$ python3 -q
>>> import numpy as np
>>> from numpy import linalg as LA
>>> np.set_printoptions(precision=2, suppress=True, linewidth=120)
>>> rng = np.random.default_rng(89)
>>> M = np.array([[2, 3, 0, 1, 0, 1, 2], [1, 1, 0, 2, 1, 0, 2], [3, 0, 0, 2, 0, 2, 2]]) * (rng.random((3, 7)) < 0.3)
>>> print(M)
[[0 0 0 1 0 0 0]
 [0 1 0 0 0 0 2]
 [0 0 0 0 0 0 0]]
>>> r = LA.matrix_rank(M)
>>> print(r)
2
>>> null = LA.svd(M)[2][r:].T
>>> print(np.round(M @ null, 2) + 0)
[[0. 0. 0. 0. 0.]
 [0. 0. 0. 0. 0.]
 [0. 0. 0. 0. 0.]]
>>> print(null.shape)
(7, 5)
>>> data = np.loadtxt("data.csv", delimiter=",")
>>> print(data)
[[  6.72  -3.13   1.7   -1.98]
 [  2.57  -5.93 -16.23   2.08]
 [  7.24  -3.59   0.34  -0.42]
 [  8.49  -3.43   2.12  -0.5 ]
 [  6.11  -3.25   3.03   0.17]
 [  8.13  -4.79   1.32  -0.6 ]
 [  6.47  -6.04   1.12  -0.05]
 [  3.69  -5.09 -15.19   2.  ]
 [  2.85  -6.92 -14.04   2.33]
 [  2.04  -5.53 -15.7    0.94]]
>>> x0 = np.array([1, -1, 1, 1])
>>> target = data @ x0
>>> b, lr = np.zeros(4), 1 / LA.norm(data, 2) ** 2
>>> for i in range(4):
...     b -= lr * data.T @ (data @ b - target)
...     if i % 1 == 0: print(i, round(LA.norm(data @ b - target), 2))
... 
0 20.02
1 12.87
2 8.48
3 5.88
>>> print(b)
[ 1.01 -0.48  0.65 -0.11]
>>> W1 = np.array([[3, 1], [0, 2], [3, 1], [2, 3]])
>>> b = np.array([2, 1])
>>> H = np.maximum(data @ W1 + b, 0)
>>> print((H > 0).mean(axis=0))
[0.6 0.3]
>>> print((H > 0).astype(int))
[[1 0]
 [0 0]
 [1 1]
 [1 1]
 [1 1]
 [1 0]
 [1 0]
 [0 0]
 [0 0]
 [0 0]]
>>> print(LA.matrix_rank(H))
2
>>> print(H)
[[23.3   0.  ]
 [ 0.    0.  ]
 [23.9   0.14]
 [32.83  3.25]
 [29.76  4.15]
 [29.15  0.  ]
 [24.67  0.  ]
 [ 0.    0.  ]
 [ 0.    0.  ]
 [ 0.    0.  ]]
>>> cent = np.array([[1, 2, -1], [-1, 1, 2]])
>>> print((H @ cent).round(6).argmax(axis=1))
[1 0 1 1 1 1 1 0 0 0]
>>> print(H @ cent)
[[ 23.3   46.6  -23.3 ]
 [  0.     0.     0.  ]
 [ 23.76  47.94 -23.62]
 [ 29.58  68.91 -26.33]
 [ 25.61  63.67 -21.46]
 [ 29.15  58.3  -29.15]
 [ 24.67  49.34 -24.67]
 [  0.     0.     0.  ]
 [  0.     0.     0.  ]
 [  0.     0.     0.  ]]
>>> mat = np.load("x.npy")
>>> print(mat)
[[  0   0   6  15]
 [  0   0   9   9]
 [ -8 -20   0   0]
 [-12 -12   0   0]]
>>> print(np.trace(mat))
0
>>> print(np.round(np.abs(LA.eigvals(mat)).max(), 2))
22.19
>>> print(np.allclose(mat, mat.T))
False
>>> print(mat @ mat)
[[-228 -300    0    0]
 [-180 -288    0    0]
 [   0    0 -228 -300]
 [   0    0 -180 -288]]
>>> print(np.round(LA.det(mat), 2))
11664.0
>>> labels = rng.permutation(4)
>>> B = mat[:, labels] * rng.choice([-1, 1], 4)
>>> print(B)
[[-15   6   0   0]
 [ -9   9   0   0]
 [  0   0  20   8]
 [  0   0  12  12]]
>>> U, _, vt = LA.svd(mat.T @ B)
>>> print(labels)
[3 2 1 0]
>>> print(np.round(U @ vt, 2) + 0)
[[ 0.  0.  0. -1.]
 [ 0.  0. -1.  0.]
 [ 0.  1.  0.  0.]
 [-1.  0.  0.  0.]]
>>> print(np.round(np.poly(mat), 2) + 0)
[    1.     0.   516.     0. 11664.]
>>> print(round(LA.det(2 * mat), 2), np.round(LA.det(mat), 2))
186624.0 11664.0
>>> x0 = np.array([4, 7, 1, 3])
>>> target = mat @ x0
>>> b, lr = np.zeros(4), 1 / LA.norm(mat, 2) ** 2
>>> for i in range(30):
...     b -= lr * mat.T @ (mat @ b - target)
...     if i % 10 == 0: print(i, round(LA.norm(mat @ b - target), 2))
... 
0 27.42
10 2.11
20 1.68
>>> print(round(LA.cond(mat), 2))
6.7
>>> E = np.array([[3, 4, 5, 6, 7, 8, 9], [10, 11, 12, 13, 14, 15, 16]])
>>> print(E)
[[ 3  4  5  6  7  8  9]
 [10 11 12 13 14 15 16]]
>>> U, sv, vt = LA.svd(E)
>>> print(sv)
[38.53  2.54]
>>> B = U[:, :1] @ np.diag(sv[:1]) @ vt[:1]
>>> print(np.round(LA.norm(E - B) / LA.norm(E), 2))
0.07
>>> blk = np.stack([E, -1 * E, E[::-1]])
>>> print(blk.shape)
(3, 2, 7)
>>> print(LA.matrix_rank(blk.reshape(3, -1)))
2
>>> print(LA.norm(blk, axis=(1, 2)))
[38.61 38.61 38.61]
>>> x0 = np.array([-2, 5, 1, 0, 5, 2, -3])
>>> a = np.maximum(E @ x0, 0)
>>> print(np.flatnonzero(a > 1e-9))
[0 1]
>>> print(np.tanh(E @ x0))
[1. 1.]
>>> X = np.load("m.npy")
>>> print(X)
[[-1 -1 -3]
 [-3 -1 -1]
 [-1 -3 -1]]
>>> u = np.array([-3, 9, -9])
>>> B = X + np.outer(u, np.eye(3)[1])
>>> print(B)
[[ -1.  -4.  -3.]
 [ -3.   8.  -1.]
 [ -1. -12.  -1.]]
>>> print(LA.matrix_rank(LA.inv(B) - LA.inv(X), tol=1e-8))
1
>>> print(round(LA.det(B) / LA.det(X), 2), round(1 + LA.solve(X, u)[1], 2))
5.2 5.2
>>> proj = np.triu(np.array([[3, -3, 1], [0, 0, -3], [1, -1, 2]]), 1) + np.eye(3)
>>> B = proj @ X @ LA.inv(proj)
>>> print(LA.matrix_rank(B))
3
>>> print(np.trace(B), np.trace(X))
-3.0 -3
>>> print(B)
[[  7.  20.  52.]
 [  0.   8.  26.]
 [ -1.  -6. -18.]]
>>> W0 = np.minimum.outer(np.arange(1, 5), np.arange(1, 5)) * -3
>>> print(W0)
[[ -3  -3  -3  -3]
 [ -3  -6  -6  -6]
 [ -3  -6  -9  -9]
 [ -3  -6  -9 -12]]
>>> evals, evecs = LA.eig(W0)
>>> print(evals)
[-24.87  -3.    -1.28  -0.85]
>>> print(np.round(W0 @ evecs[:, 0] - evals[0] * evecs[:, 0], 2) + 0)
[0. 0. 0. 0.]
>>> print(np.sort(LA.eigvals(LA.inv(W0))))
[-1.18 -0.78 -0.33 -0.04]
>>> print(round(np.prod(evals), 2))
81.0
>>> print(np.sort(LA.eigvals(W0.T)))
[-24.87  -3.    -1.28  -0.85]
>>> evals, evecs = LA.eigh(W0)
>>> x0 = np.array([0, -3, 2, 3])
>>> print(x0 @ W0 @ x0)
-126
>>> print(evecs * np.maximum(evals, 0) @ evecs.T)
[[0. 0. 0. 0.]
 [0. 0. 0. 0.]
 [0. 0. 0. 0.]
 [0. 0. 0. 0.]]
>>> print(round(x0 @ W0 @ x0 / (x0 @ x0), 2), round(evals[0], 2), np.round(evals[-1], 2))
-5.73 -24.87 -0.85
>>> ang = np.radians(72)
>>> Rm = np.eye(4)
>>> Rm[2, 2] = Rm[0, 0] = np.cos(ang)
>>> Rm[2, 0], Rm[0, 2] = -np.sin(ang), np.sin(ang)
>>> print(Rm)
[[ 0.31  0.    0.95  0.  ]
 [ 0.    1.    0.    0.  ]
 [-0.95  0.    0.31  0.  ]
 [ 0.    0.    0.    1.  ]]
>>> B = W0 @ Rm.T
>>> print(B)
[[ -3.78  -3.     1.93  -3.  ]
 [ -6.63  -6.     1.    -6.  ]
 [ -9.49  -6.     0.07  -9.  ]
 [ -9.49  -6.     0.07 -12.  ]]
>>> print(LA.svd(W0, compute_uv=False), LA.svd(B, compute_uv=False))
[24.87  3.    1.28  0.85] [24.87  3.    1.28  0.85]
>>> F = np.array([[1.0, 0.2, 0.04, 0.01, 0.0, 0.0, 0.0],
...     [0.2, 1.0, 0.2, 0.04, 0.01, 0.0, 0.0],
...     [0.04, 0.2, 1.0, 0.2, 0.04, 0.01, 0.0],
...     [0.01, 0.04, 0.2, 1.0, 0.2, 0.04, 0.01],
...     [0.0, 0.01, 0.04, 0.2, 1.0, 0.2, 0.04],
...     [0.0, 0.0, 0.01, 0.04, 0.2, 1.0, 0.2],
...     [0.0, 0.0, 0.0, 0.01, 0.04, 0.2, 1.0]])
>>> print(F)
[[1.   0.2  0.04 0.01 0.   0.   0.  ]
 [0.2  1.   0.2  0.04 0.01 0.   0.  ]
 [0.04 0.2  1.   0.2  0.04 0.01 0.  ]
 [0.01 0.04 0.2  1.   0.2  0.04 0.01]
 [0.   0.01 0.04 0.2  1.   0.2  0.04]
 [0.   0.   0.01 0.04 0.2  1.   0.2 ]
 [0.   0.   0.   0.01 0.04 0.2  1.  ]]
>>> x0 = np.ones(7)
>>> for _ in range(6):
...     x0 = F @ x0
...     x0 /= LA.norm(x0)
...     print(round(x0 @ F @ x0, 2))
... 
1.42
1.43
1.44
1.44
1.44
1.44
>>> print(round(LA.eigvalsh(F)[-1], 2))
1.44
>>> evals, evecs = LA.eigh(F)
>>> print(LA.eigvalsh(F @ F))
[0.46 0.54 0.67 0.88 1.22 1.66 2.07]
>>> q, Rm = LA.qr(F)
>>> print(Rm.round(2) + 0)
[[-1.02 -0.4  -0.12 -0.04 -0.01  0.    0.  ]
 [ 0.   -0.96 -0.38 -0.11 -0.04 -0.01  0.  ]
 [ 0.    0.   -0.96 -0.38 -0.11 -0.04 -0.01]
 [ 0.    0.    0.   -0.96 -0.38 -0.11 -0.04]
 [ 0.    0.    0.    0.   -0.96 -0.38 -0.11]
 [ 0.    0.    0.    0.    0.   -0.96 -0.38]
 [ 0.    0.    0.    0.    0.    0.    0.94]]
>>> print(q.round(2) + 0)
[[-0.98  0.2   0.    0.    0.    0.    0.  ]
 [-0.2  -0.96  0.2   0.    0.    0.    0.  ]
 [-0.04 -0.19 -0.96  0.2   0.    0.    0.  ]
 [-0.01 -0.04 -0.19 -0.96  0.2   0.    0.  ]
 [ 0.   -0.01 -0.04 -0.19 -0.96  0.2   0.  ]
 [ 0.    0.   -0.01 -0.04 -0.19 -0.96 -0.2 ]
 [ 0.    0.    0.   -0.01 -0.04 -0.19  0.98]]
>>> print(q.shape, Rm.shape)
(7, 7) (7, 7)
>>> print(round(np.trace(q @ q.T), 2))
7.0
>>> Lm = LA.cholesky(F)
>>> print(np.diag(Lm) ** 2)
[1.   0.96 0.96 0.96 0.96 0.96 0.96]
>>> print(F / np.sqrt(np.outer(np.diag(F), np.diag(F))))
[[1.   0.2  0.04 0.01 0.   0.   0.  ]
 [0.2  1.   0.2  0.04 0.01 0.   0.  ]
 [0.04 0.2  1.   0.2  0.04 0.01 0.  ]
 [0.01 0.04 0.2  1.   0.2  0.04 0.01]
 [0.   0.01 0.04 0.2  1.   0.2  0.04]
 [0.   0.   0.01 0.04 0.2  1.   0.2 ]
 [0.   0.   0.   0.01 0.04 0.2  1.  ]]
>>> print(np.round(np.prod(np.diag(Lm)) ** 2, 2), round(float(LA.det(F)), 2))
0.78 0.78
>>> print(Lm)
[[1.   0.   0.   0.   0.   0.   0.  ]
 [0.2  0.98 0.   0.   0.   0.   0.  ]
 [0.04 0.2  0.98 0.   0.   0.   0.  ]
 [0.01 0.04 0.2  0.98 0.   0.   0.  ]
 [0.   0.01 0.04 0.2  0.98 0.   0.  ]
 [0.   0.   0.01 0.04 0.2  0.98 0.  ]
 [0.   0.   0.   0.01 0.04 0.2  0.98]]
>>> B = Lm / LA.norm(Lm, axis=1, keepdims=True)
>>> G = B @ B.T
>>> print(np.argwhere(np.triu(np.abs(G) > 0.95, 1)))
[]
>>> print(LA.norm(B, axis=1))
[1. 1. 1. 1. 1. 1. 1.]
>>> print(G)
[[1.   0.2  0.04 0.01 0.   0.   0.  ]
 [0.2  1.   0.2  0.04 0.01 0.   0.  ]
 [0.04 0.2  1.   0.2  0.04 0.01 0.  ]
 [0.01 0.04 0.2  1.   0.2  0.04 0.01]
 [0.   0.01 0.04 0.2  1.   0.2  0.04]
 [0.   0.   0.01 0.04 0.2  1.   0.2 ]
 [0.   0.   0.   0.01 0.04 0.2  1.  ]]
>>> arr = np.loadtxt("a.csv", delimiter=",")
>>> print(arr)
[[-13.  21.  -9.  -1.]
 [-22.  40. -13.  -7.]
 [-22.  41.  -8. -13.]
 [-22.  41.  -1. -20.]]
>>> print(LA.matrix_rank(arr))
4
>>> print(np.count_nonzero(arr))
16
>>> print(arr.sum(axis=1))
[-2. -2. -2. -2.]
>>> blk = np.stack([X, -2 * X, X[::-1]])
>>> print((blk @ X.T).shape)
(3, 3, 3)
>>> print(np.einsum("bij,cij->bc", blk, blk))
[[ 33 -66  25]
 [-66 132 -50]
 [ 25 -50  33]]
>>> print(LA.matrix_rank(blk))
[3 3 3]
>>> print(LA.norm(blk, axis=(1, 2)))
[ 5.74 11.49  5.74]
>>> print(blk.sum(axis=0))
[[ 0 -2  2]
 [ 0  0  0]
 [ 0  2 -2]]
>>> proj = np.triu(np.array([[0, 1, 1, 1], [0, 0, 1, 0], [1, 0, 0, 2], [1, 1, 1, 2]]), 1) + np.eye(4)
>>> B = proj @ arr @ LA.inv(proj)
>>> print(np.trace(B), np.trace(arr))
-1.0 -1.0
>>> print(proj @ arr - arr @ proj)
[[-66. 135. -30.  -9.]
 [-22.  63. -26.  35.]
 [-44. 104. -21.  -2.]
 [  0.  22. -19.  24.]]
>>> print(round(float(LA.det(B)), 2))
-126.0
